>>> import numpy as np
>>> import numpy.linalg as la
>>> np.set_printoptions(precision=2, suppress=True, linewidth=160, sign=" ")
>>> tidy = lambda a: np.round(a, 2) + 0
>>> W0 = np.diag(np.array([2, 0, 0]))
>>> W0
array([[ 2,  0,  0],
       [ 0,  0,  0],
       [ 0,  0,  0]])
>>> vals, V = la.eigh(W0)
>>> x = np.array([-2, 2, 3])
>>> (np.sign(V[:, -1].round(6)) == np.sign(V[0, -1].round(6))).astype(int)
array([ 1,  0,  0])
>>> np.abs(W0).sum(axis=1).max(), np.abs(vals).max()
(np.int64(2), np.float64(2.0))
>>> V * np.maximum(vals, 0) @ V.T
array([[ 2.,  0.,  0.],
       [ 0.,  0.,  0.],
       [ 0.,  0.,  0.]])
>>> print(tidy(la.eigvalsh(W0[1:, 1:])))
[ 0.  0.]
>>> print(V * np.abs(vals) @ V.T)
[[ 2.  0.  0.]
 [ 0.  0.  0.]
 [ 0.  0.  0.]]
>>> W0 @ W0
array([[ 4,  0,  0],
       [ 0,  0,  0],
       [ 0,  0,  0]])
>>> B = W0[0, 0] * W0[1:] - np.outer(W0[1:, 0], W0[0])
>>> B
array([[ 0,  0,  0],
       [ 0,  0,  0]])
>>> print(np.flatnonzero(~B.round(6).any(axis=1)))
[ 0  1]
>>> W0[:, 0] / W0[0, 0]
array([ 1.,  0.,  0.])
>>> vals, V = la.eigh(W0)
>>> tidy(la.eigvalsh(W0 @ W0))
array([ 0.,  0.,  4.])
>>> np.abs(V[:, -1]).round(6).argmax()
np.int64(0)
>>> tidy(la.eigvalsh(W0 + 5 * np.eye(3)))
array([ 5.,  5.,  7.])
>>> tidy(la.svd(W0, compute_uv=False))
array([ 2.,  0.,  0.])
>>> print((vals > 1e-8).sum(), (vals < -1e-8).sum())
1 0
>>> data = np.load("test15.npy")
>>> data
array([[ 0,  0,  1, -1],
       [-1,  0,  0,  1],
       [ 1, -1,  0,  0],
       [ 0,  1, -1,  0]])
>>> tidy(np.sort(np.abs(np.fft.fft(data[0])))), tidy(np.sort(la.svd(data, compute_uv=False)))
(array([ 0.  ,  1.41,  1.41,  2.  ]), array([ 0.  ,  1.41,  1.41,  2.  ]))
>>> tidy(data @ la.pinv(data) @ data)
array([[ 0.,  0.,  1., -1.],
       [-1.,  0.,  0.,  1.],
       [ 1., -1.,  0.,  0.],
       [ 0.,  1., -1.,  0.]])
>>> tidy(np.trace(la.pinv(data) @ data))
np.float64(3.0)
>>> np.allclose(data[:-1].T @ la.lstsq(data[:-1].T, data[-1])[0], data[-1])
True
>>> x = np.array([2, 2, -3, -3])
>>> a = np.maximum(data @ x, 0)
>>> data * (a > 1e-9)[:, None]
array([[ 0,  0,  0,  0],
       [ 0,  0,  0,  0],
       [ 0,  0,  0,  0],
       [ 0,  1, -1,  0]])
>>> np.maximum(data @ x, 0) - np.maximum(-data @ x, 0)
array([ 0, -5,  0,  5])
>>> a
array([ 0,  0,  0,  5])
>>> print(la.cond(data) > 100)
True
>>> la.matrix_rank(data, rtol=0.1)
np.int64(3)
>>> tidy(la.norm(data, 2) / la.norm(data))
np.float64(0.71)
>>> m1 = np.load("block18.npy")
>>> print(m1)
[[-1 -5  3]
 [ 0 -4  4]
 [ 2 -2  6]]
>>> B = np.array([[3, -6], [1, -5], [-3, -6]])
>>> np.einsum("ik,kj->ji", m1, B)
array([[-17, -16, -14],
       [ 13,  -4, -38]])
>>> print(B.T @ m1.T)
[[-17 -16 -14]
 [ 13  -4 -38]]
>>> print(la.matrix_rank(np.vstack([m1, B.T])))
3
>>> print(la.matrix_rank(m1 @ B))
2
>>> arr = np.load("mat.npy")
>>> print(arr)
[[ 0  0  1  1]
 [ 0  0  1  0]
 [ 1  1  0  1]
 [ 1  0  1  0]]
>>> np.trace(arr)
np.int64(0)
>>> print(np.allclose(arr, arr.T))
True
>>> (arr - arr.T) / 2
array([[ 0.,  0.,  0.,  0.],
       [ 0.,  0.,  0.,  0.],
       [ 0.,  0.,  0.,  0.],
       [ 0.,  0.,  0.,  0.]])
>>> la.matrix_power(arr, 3)
array([[ 2,  1,  4,  3],
       [ 1,  0,  3,  1],
       [ 4,  3,  2,  4],
       [ 3,  1,  4,  2]])
>>> (arr + arr.T) / 2
array([[ 0.,  0.,  1.,  1.],
       [ 0.,  0.,  1.,  0.],
       [ 1.,  1.,  0.,  1.],
       [ 1.,  0.,  1.,  0.]])
>>> [round(float(la.det(arr[:i, :i])), 2) + 0 for i in range(1, 5)]
[0.0, 0.0, 0.0, 1.0]
>>> print(np.all(la.eigvalsh(arr) > 0))
False
>>> P = np.triu(np.array([[2, 2, 2], [-1, -1, 3], [0, -3, -2]]), 1) + np.eye(3)
>>> B = P @ m1 @ la.inv(P)
>>> la.matrix_rank(B)
np.int64(2)
>>> print(B)
[[  3. -23.  86.]
 [  6. -22.  76.]
 [  2.  -6.  20.]]
>>> np.trace(B), np.trace(m1)
(np.float64(1.0), np.int64(1))
>>> print(tidy(np.poly(B)))
[  1.  -1. -24.   0.]
>>> x = np.array([0, 2, 1, 2])
>>> target = arr @ x
>>> target
array([ 3,  1,  4,  1])
>>> tidy(la.solve(arr, 2 * target))
array([ 0.,  4.,  2.,  4.])
>>> J = np.load("w.npy")
>>> print(J)
[[  4   1   4]
 [  0   0   0]
 [  0   0   0]
 [  4   2   4]
 [  0   0   0]
 [  0   0   0]
 [  4   2   4]
 [  4   2   4]
 [  4   2   4]
 [  0   0   0]
 [  5   5   0]
 [  4   1   4]
 [  4   2   4]
 [ 13   8   8]
 [  0   0   0]
 [  4   2   4]
 [  4   2   4]
 [  4   1   4]
 [  0   0   0]
 [  0   0   0]
 [  5   5   0]
 [  4   2   4]]
>>> cen = J - J.mean(axis=0)
>>> V = la.svd(cen)[2][:2]
>>> B = cen - cen @ V.T @ V
>>> tidy((cen @ V.T).std(axis=0))
array([ 3.95,  1.52])
>>> tidy(B.std(axis=0))
array([ 0.14,  0.14,  0.08])
>>> X = np.load("x.npy")
>>> X
array([[ 0,  0,  1,  0],
       [ 0,  0, -2,  1],
       [-1,  2,  0,  0],
       [ 0, -1,  0,  0]])
>>> tidy(la.det(2 * X)), tidy(la.det(X))
(np.float64(16.0), np.float64(1.0))
>>> print(tidy(np.poly(X)))
[ 1.  0.  6.  0.  1.]
>>> tidy(la.eigvals(X))
array([ 0.+2.41j,  0.-2.41j,  0.+0.41j,  0.-0.41j])
>>> tidy(la.eigvals(X).sum().real)
np.float64(0.0)
>>> x = np.array([0, 3, -1, -3])
>>> x @ X @ x
np.int64(0)
>>> tidy(la.eigvals(X).real)
array([ 0.,  0.,  0.,  0.])
>>> Q = la.solve(np.eye(4) - X, np.eye(4) + X)
>>> tidy(la.det(Q))
np.float64(1.0)
>>> rng = np.random.default_rng(48)
>>> E = np.eye(3, dtype=int)[rng.permutation(3)] * np.array([-1, -1, -1])
>>> E
array([[ 0,  0, -1],
       [-1,  0,  0],
       [ 0, -1,  0]])
>>> rank = la.matrix_rank(data)
>>> rank
np.int64(3)
>>> null = la.svd(data)[2][rank:].T
>>> [int(la.matrix_rank(np.delete(data, i, axis=0))) for i in range(4)]
[3, 3, 3, 3]
>>> tidy(null @ null.T)
array([[ 0.25,  0.25,  0.25,  0.25],
       [ 0.25,  0.25,  0.25,  0.25],
       [ 0.25,  0.25,  0.25,  0.25],
       [ 0.25,  0.25,  0.25,  0.25]])
>>> print(la.matrix_rank(data.T @ data), la.matrix_rank(data @ data.T))
3 3
>>> tidy(data @ null)
array([[ 0.],
       [ 0.],
       [ 0.],
       [ 0.]])
>>> x = np.array([-3, 2, -4])
>>> tidy(la.norm(x)), tidy(la.norm(E @ x))
(np.float64(5.39), np.float64(5.39))
>>> tidy(la.det(E))
np.float64(-1.0)
>>> print(tidy(np.sort(np.abs(np.degrees(np.angle(la.eigvals(E)))))))
[  60.   60.  180.]
>>> [p for p in range(1, 25) if np.allclose(la.matrix_power(E, p), np.eye(3))]
[6, 12, 18, 24]
>>> print(tidy(la.inv(E)))
[[ 0. -1.  0.]
 [ 0.  0. -1.]
 [-1.  0.  0.]]
>>> tidy(np.abs(la.eigvals(E)))
array([ 1.,  1.,  1.])
>>> print(E.T @ (E @ x))
[-3  2 -4]
>>> x = np.array([1, 0, 0])
>>> target = E @ x
>>> beta, lr = np.zeros(3), 1 / la.norm(E, 2) ** 2
>>> for i in range(3):
...     beta -= lr * E.T @ (E @ beta - target)
...     if i % 1 == 0: print(i, round(la.norm(E @ beta - target), 2))
... 
0 0.0
1 0.0
2 0.0
>>> tidy(la.cond(E))
np.float64(1.0)
>>> beta
array([ 1.,  0.,  0.])
>>> print((E + E.T) / 2)
[[ 0.  -0.5 -0.5]
 [-0.5  0.  -0.5]
 [-0.5 -0.5  0. ]]
>>> la.matrix_power(E, 4)
array([[ 0,  0,  1],
       [ 1,  0,  0],
       [ 0,  1,  0]])
>>> np.allclose(E @ E.T, E.T @ E)
True
>>> np.trace(E)
np.int64(0)
>>> (E - E.T) / 2
array([[ 0. ,  0.5, -0.5],
       [-0.5,  0. ,  0.5],
       [ 0.5, -0.5,  0. ]])
>>> tidy(la.det(E))
np.float64(-1.0)
>>> print(tidy(np.sort(np.abs(la.eigvals(E)))))
[ 1.  1.  1.]
>>> np.allclose(E, E.T)
False
>>> x = np.array([-2, 0, -1])
>>> np.sign((E @ x).round(6))
array([ 1,  1,  0])
>>> la.norm(E @ x) <= la.norm(E, 2) * la.norm(x) + 1e-9
np.True_
>>> E @ np.ones(3)
array([-1., -1., -1.])
>>> (E @ x).argmax()
np.int64(1)
>>> (E * x).sum(axis=1)
array([ 1,  2,  0])
>>> E @ np.eye(3)[0]
array([ 0., -1.,  0.])
>>> E @ (2 * x)
array([ 2,  4,  0])
>>> E * x
array([[ 0,  0,  1],
       [ 2,  0,  0],
       [ 0,  0,  0]])
>>> F = np.load("out3.npy")
>>> F
array([[ 3,  0,  0],
       [ 0, -3,  0],
       [ 0,  0,  1]])
>>> vals, V = la.eig(F)
>>> tidy(np.sort(la.eigvals(F @ F)))
array([ 1.,  9.,  9.])
>>> f = np.array([-1, 2])
>>> np.convolve(F[0], f)
array([-3,  6,  0,  0])
>>> print(np.array([np.convolve(row, f, "same") for row in F]))
[[-3  6  0]
 [ 0  3 -6]
 [ 0  0 -1]]
>>> np.cross(F[0, :3], F[1, :3])
array([ 0,  0, -9])
